% ipython --no-banner

In [1]: import numpy as np

In [2]: np.set_printoptions(precision=1, suppress=True, linewidth=120, sign=" ")

In [3]: m1 = np.loadtxt("layer2.csv", delimiter=",")

In [4]: m1
Out[4]: 
array([[  4.6,  -5.2,   5.8],
       [ -0.6,  -6.7,   1.4],
       [ -1.9,  -5.5,   3.4],
       [  2.4,  -1.7,   3.2],
       [  5.7,   0.1,  10.7],
       [  4.8,  -0.9,   2.7],
       [  1.4,  -1.2,   1. ],
       [ -0.9,   4. ,  -4.6],
       [  0.3,   0.5,  -4.7],
       [ -1.8,   0.8,   2.7],
       [  3.8,  -2.1,  -1.7],
       [  1.1,  -2.4,  -1.5],
       [  1.8,   4.3,   2.3],
       [  2.3,   1.5,   7.3],
       [ -0.9,   7.6,  -2.8],
       [ -0.4,   1.6,  -4.7],
       [  4. ,  -0.4,   4.4],
       [ -3.8,   0.5,  -0.8],
       [ -4.2,   5.5, -12. ],
       [  0.2,  -0.1,  -0.7],
       [ -0.7,   4.5,  -7.6],
       [  1.3,  -4.1,  -5.1],
       [  1.6,   2.8,  -1.2],
       [ -0.9,   0.4,   3.9],
       [  0.3,   2.3,  -7. ],
       [ -1.4,   2.3,  -0.6]])

In [5]: rng = np.random.default_rng(5906)

In [6]: other = m1 + rng.integers(-2, 3, (26, 1)) @ rng.integers(-2, 3, (1, 3))

In [7]: other
Out[7]: 
array([[  6.6,  -6.2,   7.8],
       [ -2.6,  -5.7,  -0.6],
       [  0.1,  -6.5,   5.4],
       [  6.4,  -3.7,   7.2],
       [  7.7,  -0.9,  12.7],
       [  0.8,   1.1,  -1.3],
       [  3.4,  -2.2,   3. ],
       [ -2.9,   5. ,  -6.6],
       [ -1.7,   1.5,  -6.7],
       [ -1.8,   0.8,   2.7],
       [  3.8,  -2.1,  -1.7],
       [  1.1,  -2.4,  -1.5],
       [  3.8,   3.3,   4.3],
       [  2.3,   1.5,   7.3],
       [ -4.9,   9.6,  -6.8],
       [ -0.4,   1.6,  -4.7],
       [  6. ,  -1.4,   6.4],
       [  0.2,  -1.5,   3.2],
       [ -4.2,   5.5, -12. ],
       [ -3.8,   1.9,  -4.7],
       [  3.3,   2.5,  -3.6],
       [  5.3,  -6.1,  -1.1],
       [  1.6,   2.8,  -1.2],
       [  3.1,  -1.6,   7.9],
       [  2.3,   1.3,  -5. ],
       [ -1.4,   2.3,  -0.6]])

In [8]: np.round(np.linalg.svd(other - m1, compute_uv=False), 1) + 0
Out[8]: array([ 19.4,   0. ,   0. ])

In [9]: np.abs(other - m1).sum(axis=1)
Out[9]: 
array([  5.,   5.,   5.,  10.,   5.,  10.,   5.,   5.,   5.,   0.,   0.,   0.,   5.,   0.,  10.,   0.,   5.,  10.,
         0.,  10.,  10.,  10.,   0.,  10.,   5.,   0.])

In [10]: other - m1
Out[10]: 
array([[ 2., -1.,  2.],
       [-2.,  1., -2.],
       [ 2., -1.,  2.],
       [ 4., -2.,  4.],
       [ 2., -1.,  2.],
       [-4.,  2., -4.],
       [ 2., -1.,  2.],
       [-2.,  1., -2.],
       [-2.,  1., -2.],
       [ 0.,  0.,  0.],
       [ 0.,  0.,  0.],
       [ 0.,  0.,  0.],
       [ 2., -1.,  2.],
       [ 0.,  0.,  0.],
       [-4.,  2., -4.],
       [ 0.,  0.,  0.],
       [ 2., -1.,  2.],
       [ 4., -2.,  4.],
       [ 0.,  0.,  0.],
       [-4.,  2., -4.],
       [ 4., -2.,  4.],
       [ 4., -2.,  4.],
       [ 0.,  0.,  0.],
       [ 4., -2.,  4.],
       [ 2., -1.,  2.],
       [ 0.,  0.,  0.]])

In [11]: np.linalg.matrix_rank(other - m1, tol=1e-8)
Out[11]: np.int64(1)

In [12]: Xs = (other - other.mean(axis=0)) / other.std(axis=0)

In [13]: np.argwhere(np.abs(Xs) > 2)
Out[13]: 
array([[  4,   2],
       [ 14,   1],
       [ 18,   2]])

In [14]: Xs.std(axis=0)
Out[14]: array([ 1.,  1.,  1.])

In [15]: b = np.linalg.lstsq(np.delete(Xs, 0, axis=1), Xs[:, 0])[0]

In [16]: b
Out[16]: array([-0.2,  0.6])

In [17]: np.abs(b).argmax()
Out[17]: np.int64(1)

In [18]: Xs = m1 - m1.mean(axis=0)

In [19]: Uu, sigma, vt = np.linalg.svd(Xs, full_matrices=False)

In [20]: (np.sign(Uu[:, 0]) == np.sign(Uu[0, 0])).astype(int)
Out[20]: array([ 1,  1,  1,  1,  1,  1,  1,  0,  0,  1,  1,  1,  1,  1,  0,  0,  1,  0,  0,  0,  0,  0,  0,  1,  0,  0])

In [21]: np.round(Xs.mean(axis=0), 1) + 0
Out[21]: array([ 0.,  0.,  0.])

In [22]: vt[0] * np.sign(vt[0, np.abs(vt[0]).argmax()])
Out[22]: array([ 0.3, -0.4,  0.9])

In [23]: sigma
Out[23]: array([ 27.9,  14.8,   9.9])

In [24]: np.abs(vt[0]).argmax()
Out[24]: np.int64(2)

In [25]: x = np.array([-2, -3, -3])

In [26]: np.linalg.norm(m1 @ x) <= np.linalg.norm(m1, 2) * np.linalg.norm(x) + 1e-9
Out[26]: np.True_

In [27]: (m1 @ x).argmax()
Out[27]: np.int64(18)

In [28]: m1 @ np.eye(3)[2]
Out[28]: 
array([  5.8,   1.4,   3.4,   3.2,  10.7,   2.7,   1. ,  -4.6,  -4.7,   2.7,  -1.7,  -1.5,   2.3,   7.3,  -2.8,  -4.7,
         4.4,  -0.8, -12. ,  -0.7,  -7.6,  -5.1,  -1.2,   3.9,  -7. ,  -0.6])

In [29]: np.einsum("ij,j->i", m1, x)
Out[29]: 
array([-11. ,  17.1,  10.1,  -9.3, -43.8, -15. ,  -2.2,   3.6,  12. ,  -6.9,   3.8,   9.5, -23.4, -31. , -12.6,  10.1,
       -20. ,   8.5,  27.9,   2. ,  10.7,  25. ,  -8. , -11.1,  13.5,  -2.3])

In [30]: (m1 * x).sum(axis=1)
Out[30]: 
array([-11. ,  17.1,  10.1,  -9.3, -43.8, -15. ,  -2.2,   3.6,  12. ,  -6.9,   3.8,   9.5, -23.4, -31. , -12.6,  10.1,
       -20. ,   8.5,  27.9,   2. ,  10.7,  25. ,  -8. , -11.1,  13.5,  -2.3])

In [31]: theta = np.radians(97)

In [32]: Rm = np.eye(3)

In [33]: Rm[0, 0] = Rm[2, 2] = np.cos(theta)

In [34]: Rm[0, 2], Rm[2, 0] = -np.sin(theta), np.sin(theta)

In [35]: Rm
Out[35]: 
array([[-0.1,  0. , -1. ],
       [ 0. ,  1. ,  0. ],
       [ 1. ,  0. , -0.1]])

In [36]: other = m1 @ Rm.T

In [37]: np.linalg.svd(m1, compute_uv=False), np.linalg.svd(other, compute_uv=False)
Out[37]: (array([ 28. ,  14.9,  10.6]), array([ 28. ,  14.9,  10.6]))

In [38]: np.abs(other - m1).max(axis=0)
Out[38]: array([ 17. ,   0. ,   9.3])

In [39]: A = np.loadtxt("run15.csv", delimiter=",")

In [40]: A
Out[40]: 
array([[-2.,  0.],
       [ 0., -1.]])

In [41]: # symmetric

In [42]: round(np.linalg.eigvalsh(A).min(), 1)
Out[42]: np.float64(-2.0)

In [43]: try:
    ...:     np.linalg.cholesky(A)
    ...: except np.linalg.LinAlgError as e:
    ...:     print(e)
    ...: 
Matrix is not positive definite

In [44]: [round(float(np.linalg.det(A[:i, :i])), 2) + 0 for i in range(1, 3)]
Out[44]: [-2.0, 2.0]

In [45]: np.linalg.norm(A, axis=0)
Out[45]: array([ 2.,  1.])

In [46]: A @ A.T
Out[46]: 
array([[ 4.,  0.],
       [ 0.,  1.]])

In [47]: def softmax(z):
    ...:     e = np.exp(z - z.max(axis=-1, keepdims=True))
    ...:     return e / e.sum(axis=-1, keepdims=True)
    ...: 

In [48]: softmax(A).sum(axis=1)
Out[48]: array([ 1.,  1.])

In [49]: S = A @ A.T / np.sqrt(2)

In [50]: softmax(S).round(6).argmax(axis=1)
Out[50]: array([ 0,  1])

In [51]: softmax(S + np.triu(np.full(S.shape, -np.inf), 1))
Out[51]: 
array([[ 1. ,  0. ],
       [ 0.3,  0.7]])

In [52]: Uu, sigma, vt = np.linalg.svd(A, full_matrices=False)

In [53]: vt @ vt.T
Out[53]: 
array([[ 1.,  0.],
       [ 0.,  1.]])

In [54]: round(np.sqrt((sigma ** 2).sum()), 1), np.round(np.linalg.norm(A), 1)
Out[54]: (np.float64(2.2), np.float64(2.2))

In [55]: sigma / sigma[0]
Out[55]: array([ 1. ,  0.5])

In [56]: sigma
Out[56]: array([ 2.,  1.])

In [57]: Uu.T @ A @ vt.T
Out[57]: 
array([[ 2.,  0.],
       [ 0.,  1.]])

In [58]: arr = np.loadtxt("out2.csv", delimiter=",")

In [59]: arr
Out[59]: 
array([[ 0.,  0.,  0.],
       [-2.,  3.,  0.],
       [ 1., -2.,  1.]])

In [60]: # rank 2

In [61]: idx = rng.permutation(3)

In [62]: idx
Out[62]: array([ 0,  1,  2])

In [63]: other = arr[idx][:, idx]

In [64]: round(float(np.linalg.det(other)), 1), round(np.linalg.det(arr[idx]), 1)
Out[64]: (0.0, np.float64(0.0))

In [65]: np.diag(other)
Out[65]: array([ 0.,  3.,  1.])

In [66]: np.trace(other)
Out[66]: np.float64(4.0)

In [67]: np.sort(np.abs(np.linalg.eigvals(other)))
Out[67]: array([ 0.,  1.,  3.])

In [68]: np.allclose(other, arr)
Out[68]: True

In [69]: round(np.linalg.det(A.T), 1)
Out[69]: np.float64(2.0)

In [70]: round(float(np.linalg.det(2 * A)), 1), round(float(np.linalg.det(A)), 1)
Out[70]: (8.0, 2.0)

In [71]: np.einsum("ij,ji->", A, A)
Out[71]: np.float64(5.0)

In [72]: np.poly(A)
Out[72]: array([ 1.,  3.,  2.])

In [73]: round(float(np.linalg.det(A[::-1])), 1)
Out[73]: -2.0

In [74]: feats = np.load("m.npy")

In [75]: feats
Out[75]: 
array([[ -0.1,   2.5,   0. ,   1.9],
       [  0.6,   2.3,  -0.1,  -1.4],
       [  0.6,  -1.4,   0.1,   2.2],
       [ -0.1,  17. ,  -0.1,   1. ],
       [ -0.2,   9.2,   0. ,  -1.1],
       [  0.3,  -9.3,   0.1,   1.6],
       [  0.3,  -4.5,   0.1,  -0.1],
       [ -0.5,   7.5,  -0.1,   1.1],
       [  0.3,   9. ,   0. ,   1.6],
       [ -0.9,   3.4,   0. ,  -2.5],
       [  0. ,   0.5,  -0.1,  -1.4],
       [ -0.3,  -1.7,  -0.1,  -2.3],
       [  0.2,  -2.5,   0.1,  -0.3],
       [ -0.6,   1.7,   0.1,   0.8],
       [ -1. , -12.7,   0. ,  -2.1],
       [ -0.2,   9.3,   0. ,  -3.9],
       [  0.3,  14.9,   0. ,   1.5],
       [ -0.4,  -1. ,   0. ,   3.6],
       [  0.3,  -4.2,   0. ,   0.7],
       [  0.2, -13.6,   0.1,  -3.3],
       [  0.5,   5.1,   0. ,  -1.6],
       [ -0.6,  14. ,   0. ,   0.8],
       [  0.1,  -9.8,   0. ,   3.1]])

In [76]: # column 1 is much longer than the rest

In [77]: cov = np.cov(feats, rowvar=False)

In [78]: np.round(np.polyfit(feats[:, 1], feats[:, 3], 1), 1) + 0
Out[78]: array([ 0.,  0.])

In [79]: mat = np.load("w.npy")

In [80]: mat
Out[80]: 
array([[  6,   0,   9,   9],
       [  0,   0,   0,   0],
       [  8,   0,  12,  12]])

In [81]: other = np.array([[-5, 1], [-2, 3]])

In [82]: cent = np.kron(other, mat)

In [83]: round(np.linalg.norm(cent, 2), 1), np.round(np.linalg.norm(other, 2) * np.linalg.norm(mat, 2), 1)
Out[83]: (np.float64(136.8), np.float64(136.8))

In [84]: cent
Out[84]: 
array([[-30,   0, -45, -45,   6,   0,   9,   9],
       [  0,   0,   0,   0,   0,   0,   0,   0],
       [-40,   0, -60, -60,   8,   0,  12,  12],
       [-12,   0, -18, -18,  18,   0,  27,  27],
       [  0,   0,   0,   0,   0,   0,   0,   0],
       [-16,   0, -24, -24,  24,   0,  36,  36]])

In [85]: np.unique(cent.round(6), axis=0).shape
Out[85]: (5, 8)
